$ python3 -q
>>> import numpy as np
>>> np.set_printoptions(suppress=True, linewidth=140)
>>> K = np.loadtxt("layer8.csv", delimiter=",")
>>> K
array([[ 1.23,  0.43,  0.24, -2.55, -0.66,  0.98, -3.53,  0.72,  0.69,  0.94, -1.04],
       [-2.32,  3.74, -2.91,  0.64,  0.37,  2.76, -3.45,  0.91,  2.04,  2.41, -1.94],
       [ 6.68, -3.52,  6.71, -4.08,  2.55, -5.3 , -4.47, -0.58,  0.26,  3.21,  4.48],
       [ 7.32, -3.82,  2.51, -4.73,  1.27, -2.45, -5.96, -1.42,  1.37,  1.64,  3.11],
       [-5.12,  1.25,  0.03,  4.34, -0.36, -1.24,  5.82, -0.98, -0.2 , -0.07,  1.32]])
>>> t = np.radians(135)
>>> r_ = np.eye(11)
>>> r_[3, 3] = r_[0, 0] = np.cos(t)
>>> r_[3, 0], r_[0, 3] = -np.sin(t), np.sin(t)
>>> r_.round(2)
array([[-0.71,  0.  ,  0.  ,  0.71,  0.  ,  0.  ,  0.  ,  0.  ,  0.  ,  0.  ,  0.  ],
       [ 0.  ,  1.  ,  0.  ,  0.  ,  0.  ,  0.  ,  0.  ,  0.  ,  0.  ,  0.  ,  0.  ],
       [ 0.  ,  0.  ,  1.  ,  0.  ,  0.  ,  0.  ,  0.  ,  0.  ,  0.  ,  0.  ,  0.  ],
       [-0.71,  0.  ,  0.  , -0.71,  0.  ,  0.  ,  0.  ,  0.  ,  0.  ,  0.  ,  0.  ],
       [ 0.  ,  0.  ,  0.  ,  0.  ,  1.  ,  0.  ,  0.  ,  0.  ,  0.  ,  0.  ,  0.  ],
       [ 0.  ,  0.  ,  0.  ,  0.  ,  0.  ,  1.  ,  0.  ,  0.  ,  0.  ,  0.  ,  0.  ],
       [ 0.  ,  0.  ,  0.  ,  0.  ,  0.  ,  0.  ,  1.  ,  0.  ,  0.  ,  0.  ,  0.  ],
       [ 0.  ,  0.  ,  0.  ,  0.  ,  0.  ,  0.  ,  0.  ,  1.  ,  0.  ,  0.  ,  0.  ],
       [ 0.  ,  0.  ,  0.  ,  0.  ,  0.  ,  0.  ,  0.  ,  0.  ,  1.  ,  0.  ,  0.  ],
       [ 0.  ,  0.  ,  0.  ,  0.  ,  0.  ,  0.  ,  0.  ,  0.  ,  0.  ,  1.  ,  0.  ],
       [ 0.  ,  0.  ,  0.  ,  0.  ,  0.  ,  0.  ,  0.  ,  0.  ,  0.  ,  0.  ,  1.  ]])
>>> other = K @ r_.T
>>> np.round(np.abs(other - K).max(axis=0), 2)
array([15.84,  0.  ,  0.  ,  3.79,  0.  ,  0.  ,  0.  ,  0.  ,  0.  ,  0.  ,  0.  ])
>>> round(np.linalg.det(r_), 2), round(float(np.trace(r_)), 2)
(np.float64(1.0), 7.59)
>>> np.round(np.linalg.svd(K, compute_uv=False), 2), np.round(np.linalg.svd(other, compute_uv=False), 2)
(array([20.  , 10.  ,  5.  ,  2.5 ,  1.25]), array([20.  , 10.  ,  5.  ,  2.5 ,  1.25]))
>>> data = np.load("x.npy")
>>> data
array([[ 0, -1,  2,  2, -1, -1, -2,  1,  2],
       [-2,  1,  0,  1,  1,  1,  2, -2,  2],
       [ 0, -2,  0,  2, -1, -2, -1,  1, -1],
       [-1,  0,  0, -2, -2,  1, -1,  2, -1],
       [ 2, -1, -2, -1,  0, -1, -2,  0, -2],
       [ 2,  1,  2, -1, -1, -1, -1, -2,  1],
       [ 2, -2,  0, -2,  0, -1,  1,  2,  0],
       [ 0,  1,  2,  2,  2,  0,  0,  1,  2],
       [-2,  0,  2, -1, -2,  1,  0,  2, -2],
       [ 0, -2, -2,  2,  0, -2,  0,  2, -2],
       [ 2, -2,  0,  2,  0,  0, -1,  2, -1],
       [ 2, -2,  0, -2, -1, -2, -1,  0,  0],
       [ 4, -3,  2,  0, -3, -3, -6,  5, -2]])
>>> proj = data @ np.linalg.solve(data.T @ data, data.T)
>>> np.round(proj @ data[:, 8], 2) + 0
array([ 2.,  2., -1., -1., -2.,  1.,  0.,  2., -2., -2., -1.,  0., -2.])
>>> np.allclose(proj @ proj, proj)
True
>>> np.round(data.mean(axis=0), 2)
array([ 0.69, -0.92,  0.46,  0.15, -0.62, -0.77, -0.92,  1.08, -0.31])
>>> np.count_nonzero(data)
np.int64(91)
>>> data[:, 9]
Traceback (most recent call last):
  File "<python-input-20>", line 1, in <module>
    data[:, 9]
    ~~~~^^^^^^
IndexError: index 9 is out of bounds for axis 1 with size 9
>>> data.sum(axis=1)
array([ 2,  4, -4, -4, -7,  0,  0, 10, -2, -4,  2, -6, -6])
>>> np.unravel_index(np.abs(data).argmax(), data.shape)
(np.int64(12), np.int64(6))
>>> np.round(np.linalg.svd(data, compute_uv=False), 2)
array([13.49,  6.76,  6.39,  6.1 ,  3.82,  3.24,  2.1 ,  1.75,  0.86])
>>> data.sum(axis=0)
array([  9, -12,   6,   2,  -8, -10, -12,  14,  -4])
>>> data - data[0]
array([[ 0,  0,  0,  0,  0,  0,  0,  0,  0],
       [-2,  2, -2, -1,  2,  2,  4, -3,  0],
       [ 0, -1, -2,  0,  0, -1,  1,  0, -3],
       [-1,  1, -2, -4, -1,  2,  1,  1, -3],
       [ 2,  0, -4, -3,  1,  0,  0, -1, -4],
       [ 2,  2,  0, -3,  0,  0,  1, -3, -1],
       [ 2, -1, -2, -4,  1,  0,  3,  1, -2],
       [ 0,  2,  0,  0,  3,  1,  2,  0,  0],
       [-2,  1,  0, -3, -1,  2,  2,  1, -4],
       [ 0, -1, -4,  0,  1, -1,  2,  1, -4],
       [ 2, -1, -2,  0,  1,  1,  1,  1, -3],
       [ 2, -1, -2, -4,  0, -1,  1, -1, -2],
       [ 4, -2,  0, -2, -2, -2, -4,  4, -4]])
>>> other = np.c_[data[:, :7] @ np.array([[2, 1, 2, 3, 2, 3, 1],
...     [3, 0, 2, 2, 0, 0, 3],
...     [3, 2, 1, 3, 3, 1, 2],
...     [1, 3, 3, 0, 2, 3, 1],
...     [1, 0, 2, 2, 2, 3, 2],
...     [1, 1, 2, 0, 0, 0, 0],
...     [2, 0, 3, 3, 2, 2, 1]]), np.array([2, -3, -8, 1, 7, 8, -3, -1, -8, -2, 0, -3, 1])]
>>> other
array([[ -1,   9,  -4,  -4,   4,   1,  -1,   2],
       [  6,   2,  11,   4,   4,   4,   6,  -3],
       [ -9,   4,  -7,  -9,   0,   1,  -7,  -8],
       [ -7,  -6, -13, -10, -12, -17,  -8,   1],
       [-11,  -6, -11,  -8,  -8,  -3,  -8,   7],
       [  8,   2,  -2,   9,   4,   0,   5,   8],
       [ -3,  -5,  -5,   5,   2,   2,  -5,  -3],
       [ 13,  10,  14,  12,  14,  14,  13,  -1],
       [  0,   0,  -7,  -4,  -4, -13,  -3,  -8],
       [-12,   0,  -4, -10,  -2,   4,  -8,  -2],
       [ -2,   8,   3,  -1,   6,  10,  -3,   0],
       [ -9,  -6, -15,  -3,  -4,  -5,  -9,  -3],
       [-13,   5, -26, -12,  -4,  -7, -13,   1]])
>>> np.round(np.linalg.norm(np.linalg.qr(data)[0].T @ other, axis=0) ** 2 / ((other ** 2).sum(axis=0) + 1e-12), 2)
array([1.  , 1.  , 1.  , 1.  , 1.  , 1.  , 1.  , 0.86])
>>> np.linalg.matrix_rank(other)
np.int64(7)
>>> data @ data
Traceback (most recent call last):
  File "<python-input-30>", line 1, in <module>
    data @ data
    ~~~~~^~~~~~
ValueError: matmul: Input operand 1 has a mismatch in its core dimension 0, with gufunc signature (n?,k),(k,m?)->(n?,m?) (size 13 is different from 9)
>>> cov = data.T @ data
>>> (data @ data.T).shape
(13, 13)
>>> np.diag(cov)
array([45, 34, 28, 36, 26, 28, 54, 56, 32])
>>> np.round(np.linalg.eigvalsh(cov)[::-1], 2)
array([181.9 ,  45.72,  40.83,  37.26,  14.61,  10.48,   4.4 ,   3.06,   0.74])
>>> other = K / np.linalg.norm(K, axis=1)
Traceback (most recent call last):
  File "<python-input-35>", line 1, in <module>
    other = K / np.linalg.norm(K, axis=1)
            ~~^~~~~~~~~~~~~~~~~~~~~~~~~~~
ValueError: operands could not be broadcast together with shapes (5,11) (5,) 
>>> other = K / np.linalg.norm(K, axis=1, keepdims=True)
>>> cov = other @ other.T
>>> round(float(np.degrees(np.arccos(np.clip(cov[2, 4], -1, 1)))), 2)
122.27
>>> cov.round(2)
array([[ 1.  ,  0.44,  0.36,  0.58, -0.88],
       [ 0.44,  1.  , -0.44, -0.28, -0.12],
       [ 0.36, -0.44,  1.  ,  0.91, -0.53],
       [ 0.58, -0.28,  0.91,  1.  , -0.78],
       [-0.88, -0.12, -0.53, -0.78,  1.  ]])
>>> np.round(np.linalg.norm(other, axis=1), 2)
array([1., 1., 1., 1., 1.])
>>> np.argwhere(np.triu(np.abs(cov) > 0.95, 1))
array([], shape=(0, 2), dtype=int64)
>>> M = np.loadtxt("a.csv", delimiter=",")
>>> M
array([[ 0.,  0.,  7.,  0.,  7.,  0.,  0.,  0.],
       [ 0.,  0.,  9.,  0.,  5.,  0.,  1.,  0.],
       [ 0.,  2.,  7.,  0.,  1.,  0.,  9.,  0.],
       [ 0.,  0.,  7.,  0.,  7.,  0.,  0.,  0.],
       [ 0.,  0., 16.,  0.,  1.,  2.,  6.,  0.],
       [ 0.,  0., 16.,  0.,  1.,  2.,  6.,  0.],
       [ 0.,  0., 12.,  0.,  5.,  0.,  0.,  0.],
       [ 0.,  0.,  7.,  0.,  7.,  0.,  0.,  0.],
       [ 0.,  2.,  5.,  0.,  3.,  0.,  6.,  0.],
       [ 0.,  2.,  3.,  0.,  5.,  0.,  3.,  0.],
       [ 0.,  2.,  7.,  0.,  1.,  0.,  9.,  0.],
       [ 0.,  2.,  7.,  0.,  1.,  0.,  9.,  0.],
       [ 0.,  2.,  7.,  0.,  1.,  0.,  9.,  0.],
       [ 0.,  0.,  9.,  0.,  5.,  0.,  1.,  0.],
       [ 0.,  1.,  8.,  0.,  3.,  0.,  5.,  0.],
       [ 0.,  0.,  9.,  0.,  5.,  0.,  1.,  0.],
       [ 0.,  0., 16.,  0.,  1.,  2.,  6.,  0.],
       [ 0.,  2.,  7.,  0.,  1.,  0.,  9.,  0.],
       [ 0.,  1., 10.,  0.,  1.,  0.,  8.,  0.],
       [ 0.,  0.,  7.,  0.,  7.,  0.,  0.,  0.],
       [ 0.,  1.,  8.,  0.,  3.,  0.,  5.,  0.],
       [ 0.,  2.,  3.,  0.,  5.,  0.,  3.,  0.],
       [ 0.,  1.,  4.,  0.,  7.,  0.,  0.,  0.],
       [ 0.,  1.,  4.,  0.,  7.,  0.,  0.,  0.],
       [ 0.,  0., 13.,  0.,  1.,  1.,  7.,  0.],
       [ 0.,  0., 10.,  0.,  7.,  0.,  0.,  0.],
       [ 0.,  2.,  5.,  0.,  3.,  0.,  6.,  0.],
       [ 0.,  2.,  5.,  0.,  3.,  0.,  6.,  0.],
       [ 1.,  2.,  1.,  0.,  7.,  0.,  0.,  0.],
       [ 0.,  0., 14.,  0.,  3.,  1.,  3.,  0.],
       [ 0.,  1.,  4.,  0.,  7.,  0.,  0.,  0.],
       [ 0.,  0., 14.,  0.,  3.,  1.,  3.,  0.],
       [ 0.,  1., 10.,  0.,  1.,  0.,  8.,  0.],
       [ 0.,  1.,  4.,  0.,  7.,  0.,  0.,  0.],
       [ 0.,  1.,  8.,  0.,  3.,  0.,  5.,  0.],
       [ 0.,  0., 14.,  0.,  3.,  1.,  3.,  0.],
       [ 0.,  0., 10.,  0.,  7.,  0.,  0.,  0.],
       [ 0.,  1., 10.,  0.,  1.,  0.,  8.,  0.],
       [ 0.,  1., 10.,  0.,  1.,  0.,  8.,  0.],
       [ 0.,  0., 12.,  0.,  5.,  0.,  0.,  0.],
       [ 0.,  0., 13.,  0.,  1.,  1.,  7.,  0.],
       [ 0.,  1.,  6.,  0.,  5.,  0.,  2.,  0.],
       [ 0.,  1.,  4.,  0.,  7.,  0.,  0.,  0.],
       [ 0.,  0., 10.,  0.,  7.,  0.,  0.,  0.],
       [ 0.,  1.,  8.,  0.,  3.,  0.,  5.,  0.],
       [ 0.,  1., 10.,  0.,  1.,  0.,  8.,  0.],
       [ 0.,  1.,  8.,  0.,  3.,  0.,  5.,  0.],
       [ 0.,  0.,  7.,  0.,  7.,  0.,  0.,  0.],
       [ 0.,  0., 12.,  0.,  5.,  0.,  0.,  0.]])
>>> np.linalg.matrix_rank(M, rtol=0.1)
np.int64(3)
>>> np.argsort(-np.linalg.norm(M, axis=0).round(6), kind="stable")[:3]
array([2, 6, 4])
